$ ipython --no-banner

In [1]: import numpy as np

In [2]: np.set_printoptions(precision=3, suppress=True, linewidth=100, legacy="1.25")

In [3]: def rnd(a):
   ...:     return np.round(a, 3) + 0
   ...: 

In [4]: F = np.load("run10.npy")

In [5]: F
Out[5]: 
array([[12.,  0.,  9.],
       [ 0.,  3.,  0.],
       [ 9.,  0., 12.]])

In [6]: F @ F
Out[6]: 
array([[225.,   0., 216.],
       [  0.,   9.,   0.],
       [216.,   0., 225.]])

In [7]: (F != 0).astype(int)
Out[7]: 
array([[1, 0, 1],
       [0, 1, 0],
       [1, 0, 1]])

In [8]: np.flatnonzero(np.linalg.matrix_power((F != 0) + (F.T != 0) + np.eye(3), 3)[0])
Out[8]: array([0, 2])

In [9]: vals, vecs = np.linalg.eig(F)

In [10]: rnd(np.sort(np.linalg.eigvals(F @ F)))
Out[10]: array([  9.,   9., 441.])

In [11]: rnd(np.sort(np.linalg.eigvals(F.T)))
Out[11]: array([ 3.,  3., 21.])

In [12]: np.trace(F)
Out[12]: 27.0

In [13]: rnd(np.abs(np.linalg.eigvals(F)).max())
Out[13]: 21.0

In [14]: rnd(np.linalg.det(F))
Out[14]: 189.0

In [15]: (F - F.T) / 2
Out[15]: 
array([[0., 0., 0.],
       [0., 0., 0.],
       [0., 0., 0.]])

In [16]: A = np.load("arr.npy")

In [17]: A
Out[17]: 
array([[6, 8, 5],
       [9, 3, 8],
       [4, 3, 4],
       [8, 0, 7]])

In [18]: Y = np.c_[A[:, :1] @ np.array([[1]]), np.array([-4, 3, -2, 4])]

In [19]: Y
Out[19]: 
array([[ 6, -4],
       [ 9,  3],
       [ 4, -2],
       [ 8,  4]])

In [20]: rnd(np.linalg.lstsq(A, Y[:, 0])[0])
Out[20]: array([1., 0., 0.])

In [21]: np.linalg.matrix_rank(Y)
Out[21]: 2

In [22]: hat = Y @ np.linalg.solve(Y.T @ Y, Y.T)

In [23]: rnd((np.eye(4) - hat) @ Y)
Out[23]: 
array([[0., 0.],
       [0., 0.],
       [0., 0.],
       [0., 0.]])

In [24]: rnd(np.diag(hat))
Out[24]: array([0.746, 0.487, 0.238, 0.529])

In [25]: rnd(hat @ Y[:, 0])
Out[25]: array([6., 9., 4., 8.])

In [26]: np.trace(hat)
Out[26]: 2.0

In [27]: Y = A / np.sqrt((A ** 2).mean(axis=1, keepdims=True))

In [28]: rnd(Y[2])
Out[28]: array([1.082, 0.812, 1.082])

In [29]: rnd(np.linalg.norm(Y, axis=1))
Out[29]: array([1.732, 1.732, 1.732, 1.732])

In [30]: rng = np.random.default_rng(1801)

In [31]: X = rng.normal(size=(11, 3))

In [32]: X = 10 * X / np.linalg.norm(X, axis=1, keepdims=True)

In [33]: rnd(X)
Out[33]: 
array([[-0.938, -9.724,  2.135],
       [ 4.976, -2.685, -8.248],
       [-7.932,  3.512,  4.975],
       [-8.792,  1.89 ,  4.373],
       [-0.808,  0.337, -9.962],
       [ 9.161,  2.886, -2.784],
       [-4.579, -7.695, -4.452],
       [-3.281, -6.842, -6.513],
       [-9.211, -1.487,  3.599],
       [ 4.22 , -8.982,  1.231],
       [-2.977, -9.332,  2.013]])

In [34]: x = np.array([8, 5, 4])

In [35]: a = np.maximum(X @ x, 0)

In [36]: rnd(np.maximum(X @ x, 0) - np.maximum(-X @ x, 0))
Out[36]: 
array([-47.588,  -6.607, -25.989, -43.399, -44.63 ,  76.582, -92.915, -86.511, -66.727,  -6.225,
       -62.423])

In [37]: np.flatnonzero(a > 1e-9)
Out[37]: array([5])

In [38]: rnd(np.tanh(X @ x))
Out[38]: array([-1., -1., -1., -1., -1.,  1., -1., -1., -1., -1., -1.])

In [39]: rnd(np.maximum(X @ (3 * x), 0))
Out[39]: 
array([  0.   ,   0.   ,   0.   ,   0.   ,   0.   , 229.745,   0.   ,   0.   ,   0.   ,   0.   ,
         0.   ])

In [40]: G = np.cov(X, rowvar=False)

In [41]: np.argsort(-X.std(axis=0).round(6), kind="stable")
Out[41]: array([0, 2, 1])

In [42]: rnd(X.std(axis=0))
Out[42]: array([5.695, 4.954, 5.111])

In [43]: np.argwhere(np.triu(np.abs(np.corrcoef(X.T)) > 0.8, 1))
Out[43]: array([], shape=(0, 2), dtype=int64)

In [44]: rnd(np.corrcoef(X.T))
Out[44]: 
array([[ 1.   , -0.1  , -0.486],
       [-0.1  ,  1.   ,  0.044],
       [-0.486,  0.044,  1.   ]])

In [45]: G.shape
Out[45]: (3, 3)

In [46]: D = np.linalg.norm(X[:, None] - X[None], axis=-1)

In [47]: rnd(D[5])
Out[47]: array([16.888,  8.855, 18.782, 19.353, 12.546,  0.   , 17.422, 16.228, 19.934, 13.467, 17.878])

In [48]: np.unravel_index(D.round(6).argmax(), D.shape)
Out[48]: (5, 8)

In [49]: D.mean(axis=1).argmax()
Out[49]: 5

In [50]: rnd(D[:5, :5])
Out[50]: 
array([[ 0.   , 13.869, 15.237, 14.198, 15.734],
       [13.869,  0.   , 19.49 , 19.23 ,  6.747],
       [15.237, 19.49 ,  0.   ,  1.933, 16.85 ],
       [14.198, 19.23 ,  1.933,  0.   , 16.481],
       [15.734,  6.747, 16.85 , 16.481,  0.   ]])

In [51]: mat = np.load("case1.npy")

In [52]: mat
Out[52]: 
array([[-3.24 , -0.35 , -1.032],
       [-4.524,  2.479, -0.522],
       [ 1.511, -3.87 ,  1.544],
       [-3.235,  0.15 , -0.558],
       [ 1.514, -1.349,  0.661],
       [-3.148,  0.767, -0.941],
       [ 2.952, -2.085, -1.666],
       [ 2.66 , -1.257,  2.157],
       [-4.065,  2.15 , -2.22 ],
       [ 1.389, -2.365,  1.031],
       [ 3.581, -3.485,  1.337],
       [ 3.047, -4.526,  0.378],
       [ 2.311, -3.136, -1.313]])

In [53]: x = np.array([0, 2, -2])

In [54]: rhs = mat @ x

In [55]: rnd(np.linalg.pinv(mat) @ mat)
Out[55]: 
array([[1., 0., 0.],
       [0., 1., 0.],
       [0., 0., 1.]])

In [56]: rhs = rhs + 0.05 * rng.normal(size=13)

In [57]: rnd(rhs)
Out[57]: 
array([  1.362,   6.009, -10.862,   1.479,  -4.047,   3.415,  -0.866,  -6.816,   8.718,  -6.807,
        -9.698,  -9.817,  -3.752])

In [58]: coef, *_ = np.linalg.lstsq(mat, rhs)

In [59]: coef.round()
Out[59]: array([-0.,  2., -2.])

In [60]: rnd(coef)
Out[60]: array([-0.005,  2.008, -1.985])

In [61]: [round(float(np.linalg.norm(np.linalg.solve(mat.T @ mat + lam * np.eye(3), mat.T @ rhs))), 2) for lam in (0, 1, 10, 100)]
Out[61]: [2.82, 2.7, 2.06, 1.09]
